$ ipython --no-banner

In [1]: import numpy as np

In [2]: np.set_printoptions(precision=2, suppress=True, linewidth=100)

In [3]: def rd(a):
   ...:     return np.round(a, 2) + 0
   ...: 

In [4]: u = np.array([-1, 2, 1])

In [5]: v = np.array([3, 3, 1])

In [6]: M = u[:, None] + v[None, :]

In [7]: print(M)
[[2 2 0]
 [5 5 3]
 [4 4 2]]

In [8]: r = np.linalg.matrix_rank(M)

In [9]: print(r)
2

In [10]: null = np.linalg.svd(M)[2][r:].T

In [11]: print(rd(M @ null))
[[0.]
 [0.]
 [0.]]

In [12]: print(np.linalg.matrix_rank(M.T @ M), np.linalg.matrix_rank(M @ M.T))
2 2

In [13]: print(null.shape)
(3, 1)

In [14]: print(np.linalg.matrix_rank(M, rtol=0.1))
2

In [15]: print(np.argsort(-np.linalg.norm(M, axis=0).round(6), kind="stable")[:3])
[0 1 2]

In [16]: print(rd(np.linalg.norm(M, 2) / np.linalg.norm(M)))
0.99

In [17]: Y = M / np.sqrt((M ** 2).mean(axis=1, keepdims=True))

In [18]: print(rd(M - M.mean(axis=1, keepdims=True)))
[[ 0.67  0.67 -1.33]
 [ 0.67  0.67 -1.33]
 [ 0.67  0.67 -1.33]]

In [19]: print(rd(np.linalg.norm(Y, axis=1)))
[1.73 1.73 1.73]

In [20]: print(np.linalg.matrix_rank(M - M.mean(axis=1, keepdims=True)))
1

In [21]: Y = np.array([[1, 0, 3, 0], [1, 3, 3, 2], [0, 1, 1, 1], [3, 2, 1, 1], [1, 3, 0, 0]])

In [22]: feats = Y.T @ Y

In [23]: print(feats)
[[12 12  9  5]
 [12 23 12  9]
 [ 9 12 20  8]
 [ 5  9  8  6]]

In [24]: # symmetric, so the eigenvalues are real

In [25]: w, vecs = np.linalg.eig(feats)

In [26]: print(rd(w))
[45.52  9.64  4.44  1.4 ]

In [27]: print(rd(np.sort(np.linalg.eigvals(feats @ feats))))
[   1.95   19.73   92.87 2072.45]

In [28]: print(rd(np.linalg.det(feats.T)))
2723.0

In [29]: q, r_ = np.linalg.qr(feats)

In [30]: print(rd(q @ r_))
[[12. 12.  9.  5.]
 [12. 23. 12.  9.]
 [ 9. 12. 20.  8.]
 [ 5.  9.  8.  6.]]

In [31]: print(rd(q.T @ q))
[[1. 0. 0. 0.]
 [0. 1. 0. 0.]
 [0. 0. 1. 0.]
 [0. 0. 0. 1.]]

In [32]: print(q.shape, r_.shape)
(4, 4) (4, 4)

In [33]: print(rd(abs(r_[0, 0])), rd(np.linalg.norm(feats[:, 0])))
19.85 19.85

In [34]: t3 = np.stack([M, 2 * M, M[::-1]])

In [35]: print(np.linalg.matrix_rank(t3.reshape(3, -1)))
2

In [36]: print((t3 @ M.T).shape)
(3, 3, 3)

In [37]: Y = np.array([[5, 2, 5], [2, 0, 9], [1, 3, 4], [7, 3, 0]])

In [38]: print(np.einsum("ij,ij->i", feats, feats))
[394 898 689 206]

In [39]: print(np.linalg.matrix_rank(np.vstack([feats, Y.T])))
4

In [40]: print(np.linalg.matrix_rank(feats @ Y))
3

In [41]: print(Y.T @ feats.T)
[[128 181 145  93]
 [ 66  87 102  52]
 [204 315 233 138]]

In [42]: print(np.einsum("ik,kj->ij", feats, Y))
[[128  66 204]
 [181  87 315]
 [145 102 233]
 [ 93  52 138]]

In [43]: print(feats @ Y)
[[128  66 204]
 [181  87 315]
 [145 102 233]
 [ 93  52 138]]

In [44]: arr = np.load("data.npy")

In [45]: print(arr)
[[-1. -2.  1.  3.  1.]
 [ 1. -2.  5. -1.  4.]
 [ 0.  0.  2.  2.  3.]
 [ 0.  0.  1.  2.  3.]
 [ 0.  0.  3.  1.  0.]]

In [46]: q, vecs = np.linalg.qr(feats[:, :3])[0], np.linalg.qr(feats[:, 3:])[0]

In [47]: s = np.linalg.svd(q.T @ vecs, compute_uv=False)

In [48]: print(rd(s))
[0.99]

In [49]: print(rd(np.linalg.norm(q @ q.T - vecs @ vecs.T, 2)))
1.0

In [50]: G = arr.T @ arr

In [51]: print(np.allclose(G, G.T))
True

In [52]: print(np.diag(G))
[ 2.  8. 40. 19. 35.]

In [53]: m1 = np.loadtxt("out12.csv", delimiter=",")

In [54]: print(m1)
[[ 0.  0. -1.  0.  0.  0.]
 [ 0.  0.  0. -1. -1. -1.]
 [-1.  0.  0.  0.  0.  0.]
 [ 0. -1.  0.  0. -1. -1.]
 [ 0. -1.  0. -1.  0. -1.]
 [ 0. -1.  0. -1. -1.  0.]]

In [55]: # symmetric, so the eigenvalues are real

In [56]: rng = np.random.default_rng(360)

In [57]: z = rng.permutation(6)

In [58]: print(z)
[2 4 3 1 0 5]

In [59]: Y = m1[z][:, z]

In [60]: print(Y)
[[ 0.  0.  0.  0. -1.  0.]
 [ 0.  0. -1. -1.  0. -1.]
 [ 0. -1.  0. -1.  0. -1.]
 [ 0. -1. -1.  0.  0. -1.]
 [-1.  0.  0.  0.  0.  0.]
 [ 0. -1. -1. -1.  0.  0.]]

In [61]: print(rd(np.sort(np.abs(np.linalg.eigvals(Y)))))
[1. 1. 1. 1. 1. 3.]

In [62]: w, vecs = np.linalg.eigh(m1)

In [63]: x = np.array([1, 1, -3, 0, -1, 2])

In [64]: print(x @ m1 @ x / (x @ x), w[0], w[-1])
0.5 -3.0 1.0

In [65]: print(x @ m1 @ x)
8.0

In [66]: print(rd(vecs * np.maximum(w, 0) @ vecs.T))
[[ 0.5   0.   -0.5   0.    0.    0.  ]
 [ 0.    0.75  0.   -0.25 -0.25 -0.25]
 [-0.5   0.    0.5   0.    0.    0.  ]
 [ 0.   -0.25  0.    0.75 -0.25 -0.25]
 [ 0.   -0.25  0.   -0.25  0.75 -0.25]
 [ 0.   -0.25  0.   -0.25 -0.25  0.75]]

In [67]: x = np.array([4, 3, -5, 6, 1, 5])

In [68]: y = m1 @ x

In [69]: print(y)
[  5. -12.  -4.  -9. -14. -10.]

In [70]: print(rd(np.linalg.solve(m1, y)))
[ 4.  3. -5.  6.  1.  5.]

In [71]: u = np.array([-2, 2, 2])

In [72]: print(np.cross(m1[0, :3], m1[5, :3]))
[-1. -0. -0.]

In [73]: print(np.array([np.convolve(row, u, "same") for row in m1]))
[[ 0.  2. -2. -2.  0.  0.]
 [ 0.  0.  2.  0. -2. -4.]
 [-2. -2.  0.  0.  0.  0.]
 [ 2. -2. -2.  2.  0. -4.]
 [ 2. -2.  0. -2.  0. -2.]
 [ 2. -2.  0.  0. -4. -2.]]

In [74]: print(np.correlate(m1[0], m1[5], "full"))
[0. 0. 0. 1. 1. 0. 1. 0. 0. 0. 0.]

In [75]: print(np.convolve(m1[0], u))
[ 0.  0.  2. -2. -2.  0.  0.  0.]

In [76]: data = np.load("arr.npy")

In [77]: print(data)
[[ 0  7 -5 -5  3]
 [-7  0 -4  2  0]
 [ 5  4  0 -2 -5]
 [ 5 -2  2  0  0]
 [-3  0  5  0  0]]

In [78]: # looks like rank 4

In [79]: Uu, s, VT = np.linalg.svd(data)

In [80]: print(np.argmax(s[:-1] / (s[1:] + 1e-6)) + 1)
4

In [81]: Y = Uu[:, :4] @ np.diag(s[:4]) @ VT[:4]

In [82]: print(rd(np.linalg.norm(data - Y, 2)), rd(s[4]))
0.0 0.0

In [83]: print(rd(np.linalg.norm(data - Y) / np.linalg.norm(data)))
0.0

In [84]: print(rd(Y))
[[ 0.  7. -5. -5.  3.]
 [-7.  0. -4.  2.  0.]
 [ 5.  4.  0. -2. -5.]
 [ 5. -2.  2.  0.  0.]
 [-3.  0.  5.  0.  0.]]

In [85]: r = np.linalg.matrix_rank(data)

In [86]: print(r)
4

In [87]: null = np.linalg.svd(data)[2][r:].T

In [88]: print(rd(null[:, 0] / null[np.abs(null[:, 0]).round(6).argmax(), 0]))
[0.21 0.66 0.13 1.   0.34]

In [89]: print(null.shape)
(5, 1)

In [90]: X = np.loadtxt("x.csv", delimiter=",")

In [91]: print(rd(X))
[[ 0.98 -0.02 -0.07 -0.07 -0.07  0.07 -0.12 -0.02 -0.07 -0.02 -0.07]
 [-0.02  0.98 -0.07 -0.07 -0.07  0.07 -0.12 -0.02 -0.07 -0.02 -0.07]
 [-0.07 -0.07  0.78 -0.22 -0.22  0.22 -0.36 -0.07 -0.22 -0.07 -0.22]
 [-0.07 -0.07 -0.22  0.78 -0.22  0.22 -0.36 -0.07 -0.22 -0.07 -0.22]
 [-0.07 -0.07 -0.22 -0.22  0.78  0.22 -0.36 -0.07 -0.22 -0.07 -0.22]
 [ 0.07  0.07  0.22  0.22  0.22  0.78  0.36  0.07  0.22  0.07  0.22]
 [-0.12 -0.12 -0.36 -0.36 -0.36  0.36  0.4  -0.12 -0.36 -0.12 -0.36]
 [-0.02 -0.02 -0.07 -0.07 -0.07  0.07 -0.12  0.98 -0.07 -0.02 -0.07]
 [-0.07 -0.07 -0.22 -0.22 -0.22  0.22 -0.36 -0.07  0.78 -0.07 -0.22]
 [-0.02 -0.02 -0.07 -0.07 -0.07  0.07 -0.12 -0.02 -0.07  0.98 -0.07]
 [-0.07 -0.07 -0.22 -0.22 -0.22  0.22 -0.36 -0.07 -0.22 -0.07  0.78]]

In [92]: print(rd(np.linalg.norm(X, axis=0)))
[1. 1. 1. 1. 1. 1. 1. 1. 1. 1. 1.]

In [93]: print(rd(X @ X.T))
[[1. 0. 0. 0. 0. 0. 0. 0. 0. 0. 0.]
 [0. 1. 0. 0. 0. 0. 0. 0. 0. 0. 0.]
 [0. 0. 1. 0. 0. 0. 0. 0. 0. 0. 0.]
 [0. 0. 0. 1. 0. 0. 0. 0. 0. 0. 0.]
 [0. 0. 0. 0. 1. 0. 0. 0. 0. 0. 0.]
 [0. 0. 0. 0. 0. 1. 0. 0. 0. 0. 0.]
 [0. 0. 0. 0. 0. 0. 1. 0. 0. 0. 0.]
 [0. 0. 0. 0. 0. 0. 0. 1. 0. 0. 0.]
 [0. 0. 0. 0. 0. 0. 0. 0. 1. 0. 0.]
 [0. 0. 0. 0. 0. 0. 0. 0. 0. 1. 0.]
 [0. 0. 0. 0. 0. 0. 0. 0. 0. 0. 1.]]

In [94]: w, vecs = np.linalg.eigh(X)

In [95]: x = np.array([3, 3, 5, 5, 2, 1, 0, 3, 0, 0, 4])

In [96]: print(rd(np.linalg.eigvalsh(X[1:, 1:])))
[-0.98  1.    1.    1.    1.    1.    1.    1.    1.    1.  ]

In [97]: print(rd(x @ X @ x))
27.73

In [98]: print(rd(np.abs(X).sum(axis=1).max()), rd(np.abs(w).max()))
3.05 1.0

In [99]: print(rd(vecs * np.maximum(w, 0) @ vecs.T))
[[ 0.99 -0.01 -0.04 -0.04 -0.04  0.04 -0.06 -0.01 -0.04 -0.01 -0.04]
 [-0.01  0.99 -0.04 -0.04 -0.04  0.04 -0.06 -0.01 -0.04 -0.01 -0.04]
 [-0.04 -0.04  0.89 -0.11 -0.11  0.11 -0.18 -0.04 -0.11 -0.04 -0.11]
 [-0.04 -0.04 -0.11  0.89 -0.11  0.11 -0.18 -0.04 -0.11 -0.04 -0.11]
 [-0.04 -0.04 -0.11 -0.11  0.89  0.11 -0.18 -0.04 -0.11 -0.04 -0.11]
 [ 0.04  0.04  0.11  0.11  0.11  0.89  0.18  0.04  0.11  0.04  0.11]
 [-0.06 -0.06 -0.18 -0.18 -0.18  0.18  0.7  -0.06 -0.18 -0.06 -0.18]
 [-0.01 -0.01 -0.04 -0.04 -0.04  0.04 -0.06  0.99 -0.04 -0.01 -0.04]
 [-0.04 -0.04 -0.11 -0.11 -0.11  0.11 -0.18 -0.04  0.89 -0.04 -0.11]
 [-0.01 -0.01 -0.04 -0.04 -0.04  0.04 -0.06 -0.01 -0.04  0.99 -0.04]
 [-0.04 -0.04 -0.11 -0.11 -0.11  0.11 -0.18 -0.04 -0.11 -0.04  0.89]]

In [100]: Y = X / np.sqrt((X ** 2).mean(axis=1, keepdims=True))

In [101]: print(np.linalg.matrix_rank(Y) == np.linalg.matrix_rank(X))
True

In [102]: print(rd(np.linalg.norm(Y, axis=1)))
[3.32 3.32 3.32 3.32 3.32 3.32 3.32 3.32 3.32 3.32 3.32]

In [103]: x = np.array([-5, 2, 2, -5, -1, -4, -5, -5, -4, 2, -3])

In [104]: print(rd(X.T @ (X @ x)))
[-5.  2.  2. -5. -1. -4. -5. -5. -4.  2. -3.]

In [105]: print(rd(np.abs(np.linalg.eigvals(X))))
[1. 1. 1. 1. 1. 1. 1. 1. 1. 1. 1.]

In [106]: print([p for p in range(1, 25) if np.allclose(np.linalg.matrix_power(X, p), np.eye(11))])
[2, 4, 6, 8, 10, 12, 14, 16, 18, 20, 22, 24]

In [107]: w, vecs = np.linalg.eigh(X)

In [108]: print((w > 1e-8).sum(), (w < -1e-8).sum())
10 1

In [109]: print(rd(w))
[-1.  1.  1.  1.  1.  1.  1.  1.  1.  1.  1.]

In [110]: print(rd(np.linalg.eigvalsh(X @ X)))
[1. 1. 1. 1. 1. 1. 1. 1. 1. 1. 1.]

In [111]: print(w.sum(), np.trace(X))
9.0 9.0

In [112]: print(rd(vecs.T @ vecs))
[[1. 0. 0. 0. 0. 0. 0. 0. 0. 0. 0.]
 [0. 1. 0. 0. 0. 0. 0. 0. 0. 0. 0.]
 [0. 0. 1. 0. 0. 0. 0. 0. 0. 0. 0.]
 [0. 0. 0. 1. 0. 0. 0. 0. 0. 0. 0.]
 [0. 0. 0. 0. 1. 0. 0. 0. 0. 0. 0.]
 [0. 0. 0. 0. 0. 1. 0. 0. 0. 0. 0.]
 [0. 0. 0. 0. 0. 0. 1. 0. 0. 0. 0.]
 [0. 0. 0. 0. 0. 0. 0. 1. 0. 0. 0.]
 [0. 0. 0. 0. 0. 0. 0. 0. 1. 0. 0.]
 [0. 0. 0. 0. 0. 0. 0. 0. 0. 1. 0.]
 [0. 0. 0. 0. 0. 0. 0. 0. 0. 0. 1.]]

In [113]: print(rd(np.linalg.eigvalsh(X + -2 * np.eye(11))))
[-3. -1. -1. -1. -1. -1. -1. -1. -1. -1. -1.]

In [114]: print(rd(vecs.T @ X @ vecs))
[[-1.  0.  0.  0.  0.  0.  0.  0.  0.  0.  0.]
 [ 0.  1.  0.  0.  0.  0.  0.  0.  0.  0.  0.]
 [ 0.  0.  1.  0.  0.  0.  0.  0.  0.  0.  0.]
 [ 0.  0.  0.  1.  0.  0.  0.  0.  0.  0.  0.]
 [ 0.  0.  0.  0.  1.  0.  0.  0.  0.  0.  0.]
 [ 0.  0.  0.  0.  0.  1.  0.  0.  0.  0.  0.]
 [ 0.  0.  0.  0.  0.  0.  1.  0.  0.  0.  0.]
 [ 0.  0.  0.  0.  0.  0.  0.  1.  0.  0.  0.]
 [ 0.  0.  0.  0.  0.  0.  0.  0.  1.  0.  0.]
 [ 0.  0.  0.  0.  0.  0.  0.  0.  0.  1.  0.]
 [ 0.  0.  0.  0.  0.  0.  0.  0.  0.  0.  1.]]

In [115]: J = np.load("w.npy")

In [116]: print(J)
[[ 0.4  0.4  2.1  0.4]
 [ 1.  -1.1  0.5 -0.1]
 [ 0.5  1.   0.6  0.4]]

In [117]: print(J.reshape(2, -1))
[[ 0.4  0.4  2.1  0.4  1.  -1.1]
 [ 0.5 -0.1  0.5  1.   0.6  0.4]]

In [118]: t3 = J.reshape(3, 2, -1)

In [119]: print(t3.shape)
(3, 2, 2)

In [120]: print(t3[:, 0])
[[ 0.4  0.4]
 [ 1.  -1.1]
 [ 0.5  1. ]]

In [121]: print(rd(np.einsum("ihd,ihd->ih", t3, t3)))
[[0.32 4.57]
 [2.21 0.26]
 [1.25 0.52]]

In [122]: J @ J
Traceback (most recent call last):
  Cell In[122], line 1
    J @ J
ValueError: matmul: Input operand 1 has a mismatch in its core dimension 0, with gufunc signature (n?,k),(k,m?)->(n?,m?) (size 3 is different from 4)


In [123]: G = J.T @ J

In [124]: print(np.allclose(G, G.T))
True

In [125]: print(rd(np.diag(G)))
[1.41 2.37 5.02 0.33]

In [126]: print(np.trace(G), rd((J ** 2).sum()))
9.13 9.13

In [127]: print(rd(np.linalg.svd(J, compute_uv=False) ** 2))
[6.03 2.61 0.49]

In [128]: print((J @ J.T).shape)
(3, 3)

In [129]: Y = np.array([[-2, 0, 1], [2, -1, 2]])

In [130]: Z = np.kron(Y, J)

In [131]: print(np.linalg.matrix_rank(Z))
6

In [132]: print(Z)
[[-0.8 -0.8 -4.2 -0.8  0.   0.   0.   0.   0.4  0.4  2.1  0.4]
 [-2.   2.2 -1.   0.2  0.  -0.   0.  -0.   1.  -1.1  0.5 -0.1]
 [-1.  -2.  -1.2 -0.8  0.   0.   0.   0.   0.5  1.   0.6  0.4]
 [ 0.8  0.8  4.2  0.8 -0.4 -0.4 -2.1 -0.4  0.8  0.8  4.2  0.8]
 [ 2.  -2.2  1.  -0.2 -1.   1.1 -0.5  0.1  2.  -2.2  1.  -0.2]
 [ 1.   2.   1.2  0.8 -0.5 -1.  -0.6 -0.4  1.   2.   1.2  0.8]]

In [133]: print(Z.shape)
(6, 12)

In [134]: A = np.load("block15.npy")

In [135]: print(A)
[[ 3.18  2.9   0.41  5.9  -1.14]
 [ 3.35  4.49  0.4   7.3   0.23]
 [ 2.11  3.89  0.4   6.42  0.53]
 [ 2.75  3.37 -1.5   6.09  1.43]
 [ 2.89  4.26  0.36  6.66 -0.85]
 [ 3.44  4.16 -0.8   4.73 -1.4 ]
 [ 3.85  3.34 -0.72  3.75  0.4 ]
 [ 2.22  2.51  0.13  5.69 -0.39]
 [ 2.73  2.48  1.61  4.82  0.65]
 [ 2.19  3.64 -0.52  5.35 -1.68]
 [ 1.98  3.91 -2.02  6.35 -1.28]
 [ 2.27  1.34  1.02  5.37  0.93]]

In [136]: cen = A - A.mean(axis=0)

In [137]: vecs = np.linalg.svd(cen)[2][:1]

In [138]: Y = cen - cen @ vecs.T @ vecs

In [139]: print(np.linalg.norm(Y, axis=1).round(6).argmax())
6

In [140]: print(rd(np.diag(vecs.T @ vecs)))
[0.   0.31 0.33 0.06 0.3 ]

In [141]: print(rd(np.linalg.norm(Y) / np.linalg.norm(cen)))
0.76

In [142]: print(rd((cen @ vecs.T).std(axis=0)))
[1.28]

In [143]: print(rd(np.cov(cen @ vecs.T, rowvar=False)))
1.79
